$ python -q
>>> import numpy as np
>>> np.set_printoptions(precision=2, suppress=True, linewidth=120, sign=" ")
>>> tidy = lambda a: np.round(a, 2) + 0
>>> E = np.array([[-3, 1, 1, -1], [0, -3, -3, -1], [-3, -2, 1, 3]])
>>> E[:, 3] = 5 * E[:, 1]
>>> print(E)
[[ -3   1   1   5]
 [  0  -3  -3 -15]
 [ -3  -2   1 -10]]
>>> # column 3 is much longer than the rest
>>> print(E.reshape(-1, 2))
[[ -3   1]
 [  1   5]
 [  0  -3]
 [ -3 -15]
 [ -3  -2]
 [  1 -10]]
>>> blk = E.reshape(3, 2, -1)
>>> print(blk.transpose(1, 0, 2))
[[[ -3   1]
  [  0  -3]
  [ -3  -2]]

 [[  1   5]
  [ -3 -15]
  [  1 -10]]]
>>> print(np.einsum("ihd,ihd->ih", blk, blk))
[[  10   26]
 [   9  234]
 [  13  101]]
>>> print(blk[:, 0])
[[-3  1]
 [ 0 -3]
 [-3 -2]]
>>> print(np.swapaxes(blk, 1, 2)[0])
[[-3  1]
 [ 1  5]]
>>> print(blk.sum(axis=1))
[[ -2   6]
 [ -3 -18]
 [ -2 -12]]
>>> x0 = np.array([1, -1, -3, 1])
>>> h = np.maximum(E @ x0, 0)
>>> print(np.maximum(E @ (3 * x0), 0))
[ 0  0  0]
>>> print(tidy(np.tanh(E @ x0)))
[-0.96 -1.   -1.  ]
>>> print(E.T @ h)
[ 0  0  0  0]
>>> f = np.array([2, 0])
>>> print(np.polyval(f, E[2]))
[ -6  -4   2 -20]
>>> A2 = E / np.sqrt((E ** 2).mean(axis=1, keepdims=True))
>>> print(tidy(np.linalg.norm(A2, axis=1)))
[ 2.  2.  2.]
>>> print(E - E.mean(axis=1, keepdims=True))
[[-4.    0.    0.    4.  ]
 [ 5.25  2.25  2.25 -9.75]
 [ 0.5   1.5   4.5  -6.5 ]]
>>> print(tidy(A2[0]))
[-1.    0.33  0.33  1.67]
>>> print(E - E[0])
[[  0   0   0   0]
 [  3  -4  -4 -20]
 [  0  -3   0 -15]]
>>> print(np.count_nonzero(E))
11
>>> print(tidy(E.mean(axis=0)))
[-2.   -1.33 -0.33 -6.67]
>>> J = np.loadtxt("case12.csv", delimiter=",")
>>> print(J)
[[ 3.  1.  0.  0.]
 [ 0.  3.  1.  0.]
 [ 0.  0.  3.  1.]
 [ 0.  0.  0.  3.]]
>>> w1 = np.array([[-3, 2], [2, -1], [-4, 4], [5, 1]])
>>> c = np.array([3, -2])
>>> hid = np.maximum(J @ w1 + c, 0)
>>> print((hid > 0).mean(axis=0))
[ 0.5   0.75]
>>> print(np.linalg.matrix_rank(hid))
2
>>> Z = np.array([[-1, 2, 2], [0, -1, 1]])
>>> print(w1 @ Z)
[[  3  -8  -4]
 [ -2   5   3]
 [  4 -12  -4]
 [ -5   9  11]]
>>> print((hid @ Z).round(6).argmax(axis=1))
[ 2  1  2  2]
>>> hat = np.triu(np.array([[1, 2, 0, 2], [0, 2, 2, 3], [3, 1, 3, -1], [2, 0, 1, -1]]), 1) + np.eye(4)
>>> A2 = hat @ J @ np.linalg.inv(hat)
>>> print(np.linalg.matrix_rank(A2))
4
>>> print(A2)
[[ 3.  1.  0. -3.]
 [ 0.  3.  1.  3.]
 [ 0.  0.  3.  1.]
 [ 0.  0.  0.  3.]]
>>> print(hat @ J - J @ hat)
[[ 0.  0.  0. -3.]
 [ 0.  0.  0.  3.]
 [ 0.  0.  0.  0.]
 [ 0.  0.  0.  0.]]
>>> evals, evecs = np.linalg.eig(J)
>>> print(tidy(np.sort(np.linalg.eigvals(J.T))))
[ 3.  3.  3.  3.]
>>> print(J @ evecs[:, 0] - evals[0] * evecs[:, 0])
[ 0.  0.  0.  0.]
>>> print(evals)
[ 3.  3.  3.  3.]
>>> print(np.prod(evals))
81.0
>>> A2 = np.array([[0, 1], [0, 2]])
>>> Z = np.kron(A2, E)
>>> print(np.linalg.matrix_rank(Z))
3
>>> print(tidy(np.linalg.norm(Z, 2)), tidy(np.linalg.norm(A2, 2) * np.linalg.norm(E, 2)))
42.97 42.97
>>> print(Z.shape)
(6, 8)
>>> print(Z)
[[  0   0   0   0  -3   1   1   5]
 [  0   0   0   0   0  -3  -3 -15]
 [  0   0   0   0  -3  -2   1 -10]
 [  0   0   0   0  -6   2   2  10]
 [  0   0   0   0   0  -6  -6 -30]
 [  0   0   0   0  -6  -4   2 -20]]
>>> rng = np.random.default_rng(698)
>>> A2 = Z + rng.integers(-2, 3, (6, 3)) @ rng.integers(-2, 3, (3, 8))
>>> print(A2)
[[  0   2   4   2  -4   8   4   3]
 [  1   1   5   0   0   2   1 -13]
 [ -1   1   1   0  -5  -1   1 -12]
 [ -1   2   6  -2 -10   5   5  10]
 [  1   1   5   0   0  -1  -2 -28]
 [ -4   2  -2   0 -12  -6  -2 -28]]
>>> print(tidy(np.linalg.svd(A2 - Z, compute_uv=False)))
[ 17.04  12.29   4.95   0.     0.     0.  ]
>>> print(np.linalg.matrix_rank(A2 - Z, tol=1e-8))
3
>>> arr = np.array([[-4.0, 2.0, 0.0], [-5.0, 2.0, -2.0], [0.0, 0.0, -4.0]])
>>> x0 = np.array([2, 1, 2])
>>> h = np.maximum(arr @ x0, 0)
>>> print(arr.T @ h)
[ 0.  0.  0.]
>>> print(h)
[ 0.  0.  0.]
>>> print(np.flatnonzero(h > 1e-9))
[]
>>> print(np.maximum(arr @ (3 * x0), 0))
[ 0.  0.  0.]
>>> print(tidy(np.tanh(arr @ x0)))
[-1. -1. -1.]
>>> print(arr * (h > 1e-9)[:, None])
[[-0.  0.  0.]
 [-0.  0. -0.]
 [ 0.  0. -0.]]
